>>> import numpy as np
>>> np.set_printoptions(precision=2, suppress=True, linewidth=120, floatmode="fixed")
>>> rnd = lambda a: np.round(a, 2) + 0
>>> W0 = np.loadtxt("sample4.csv", delimiter=",")
>>> W0
array([[ 1.00,  0.00,  0.00,  0.00,  0.00],
       [-4.00,  1.00,  0.00,  0.00,  0.00],
       [ 2.00,  0.00,  1.00,  0.00,  0.00],
       [ 5.00, -5.00,  5.00,  1.00,  0.00],
       [-5.00, -2.00, -2.00, -4.00,  1.00]])
>>> rnd(np.linalg.norm(W0[1] - W0[2]))
np.float64(6.16)
>>> rnd(np.linalg.norm(W0) ** 2 / np.linalg.norm(W0, 2) ** 2)
np.float64(1.35)
>>> rnd(np.linalg.norm(W0, 2))
np.float64(10.5)
>>> rnd(np.linalg.norm(W0[1], 1)), rnd(np.linalg.norm(W0[1], np.inf))
(np.float64(5.0), np.float64(4.0))
>>> T = np.stack([W0, 2 * W0, W0[::-1]])
>>> np.linalg.matrix_rank(T.reshape(3, -1))
np.int64(2)
>>> rnd(np.linalg.det(T))
array([ 1.00, 32.00,  1.00])
>>> T.shape
(3, 5, 5)
>>> rnd(np.linalg.norm(T, axis=(1, 2)))
array([12.21, 24.41, 12.21])
>>> np.einsum("bij,cij->bc", T, T)
array([[ 149.00,  298.00,  -55.00],
       [ 298.00,  596.00, -110.00],
       [ -55.00, -110.00,  149.00]])
>>> w1 = np.array([[2, -2, 1, 3, -2],
...     [3, 1, 1, 2, 0],
...     [-1, -1, -2, 1, -2],
...     [-1, 3, -1, -1, -1],
...     [-1, -3, 1, 3, 1]])
>>> coef = np.array([5, 2, 4, 0, 0])
>>> H = np.maximum(W0 @ w1 + coef, 0)
>>> H
array([[ 7.00,  0.00,  5.00,  3.00,  0.00],
       [ 0.00, 11.00,  1.00,  0.00,  8.00],
       [ 8.00,  0.00,  4.00,  7.00,  0.00],
       [ 0.00,  0.00,  0.00,  9.00,  0.00],
       [ 0.00,  0.00,  6.00,  0.00, 19.00]])
>>> np.linalg.matrix_rank(H)
np.int64(5)
>>> (H > 0).mean(axis=0)
array([0.40, 0.20, 0.80, 0.60, 0.40])
>>> (H > 0).astype(int)
array([[1, 0, 1, 1, 0],
       [0, 1, 1, 0, 1],
       [1, 0, 1, 1, 0],
       [0, 0, 0, 1, 0],
       [0, 0, 1, 0, 1]])
>>> C = np.array([[3, -3], [7, -8], [3, 3], [2, -9], [-5, 0]])
>>> w1 @ C
array([[ 11, -14],
       [ 23, -32],
       [ -4,  -4],
       [ 18, -15],
       [-20,   3]])
>>> F = 0.5 ** np.abs(np.subtract.outer(np.arange(10), np.arange(10)))
>>> rnd(F)
array([[1.00, 0.50, 0.25, 0.12, 0.06, 0.03, 0.02, 0.01, 0.00, 0.00],
       [0.50, 1.00, 0.50, 0.25, 0.12, 0.06, 0.03, 0.02, 0.01, 0.00],
       [0.25, 0.50, 1.00, 0.50, 0.25, 0.12, 0.06, 0.03, 0.02, 0.01],
       [0.12, 0.25, 0.50, 1.00, 0.50, 0.25, 0.12, 0.06, 0.03, 0.02],
       [0.06, 0.12, 0.25, 0.50, 1.00, 0.50, 0.25, 0.12, 0.06, 0.03],
       [0.03, 0.06, 0.12, 0.25, 0.50, 1.00, 0.50, 0.25, 0.12, 0.06],
       [0.02, 0.03, 0.06, 0.12, 0.25, 0.50, 1.00, 0.50, 0.25, 0.12],
       [0.01, 0.02, 0.03, 0.06, 0.12, 0.25, 0.50, 1.00, 0.50, 0.25],
       [0.00, 0.01, 0.02, 0.03, 0.06, 0.12, 0.25, 0.50, 1.00, 0.50],
       [0.00, 0.00, 0.01, 0.02, 0.03, 0.06, 0.12, 0.25, 0.50, 1.00]])
>>> ev, evecs = np.linalg.eigh(F)
>>> x0 = np.array([4, 7, 0, 8, 8, 5, 8, 1, 9, 0])
>>> rnd(evecs * np.abs(ev) @ evecs.T)
array([[1.00, 0.50, 0.25, 0.12, 0.06, 0.03, 0.02, 0.01, 0.00, 0.00],
       [0.50, 1.00, 0.50, 0.25, 0.13, 0.06, 0.03, 0.02, 0.01, 0.00],
       [0.25, 0.50, 1.00, 0.50, 0.25, 0.13, 0.06, 0.03, 0.02, 0.01],
       [0.12, 0.25, 0.50, 1.00, 0.50, 0.25, 0.12, 0.06, 0.03, 0.02],
       [0.06, 0.13, 0.25, 0.50, 1.00, 0.50, 0.25, 0.12, 0.06, 0.03],
       [0.03, 0.06, 0.13, 0.25, 0.50, 1.00, 0.50, 0.25, 0.12, 0.06],
       [0.02, 0.03, 0.06, 0.12, 0.25, 0.50, 1.00, 0.50, 0.25, 0.12],
       [0.01, 0.02, 0.03, 0.06, 0.12, 0.25, 0.50, 1.00, 0.50, 0.25],
       [0.00, 0.01, 0.02, 0.03, 0.06, 0.12, 0.25, 0.50, 1.00, 0.50],
       [0.00, 0.00, 0.01, 0.02, 0.03, 0.06, 0.12, 0.25, 0.50, 1.00]])
>>> (np.sign(evecs[:, -1].round(6)) == np.sign(evecs[0, -1].round(6))).astype(int)
array([1, 1, 1, 1, 1, 1, 1, 1, 1, 1])
>>> rnd(evecs * np.sqrt(ev) @ evecs.T)
array([[0.96, 0.25, 0.09, 0.04, 0.02, 0.01, 0.00, 0.00, 0.00, 0.00],
       [0.25, 0.93, 0.24, 0.09, 0.04, 0.02, 0.01, 0.00, 0.00, 0.00],
       [0.09, 0.24, 0.93, 0.24, 0.09, 0.04, 0.02, 0.01, 0.00, 0.00],
       [0.04, 0.09, 0.24, 0.93, 0.24, 0.09, 0.04, 0.02, 0.01, 0.00],
       [0.02, 0.04, 0.09, 0.24, 0.93, 0.24, 0.09, 0.04, 0.02, 0.01],
       [0.01, 0.02, 0.04, 0.09, 0.24, 0.93, 0.24, 0.09, 0.04, 0.02],
       [0.00, 0.01, 0.02, 0.04, 0.09, 0.24, 0.93, 0.24, 0.09, 0.04],
       [0.00, 0.00, 0.01, 0.02, 0.04, 0.09, 0.24, 0.93, 0.24, 0.09],
       [0.00, 0.00, 0.00, 0.01, 0.02, 0.04, 0.09, 0.24, 0.93, 0.25],
       [0.00, 0.00, 0.00, 0.00, 0.01, 0.02, 0.04, 0.09, 0.25, 0.96]])
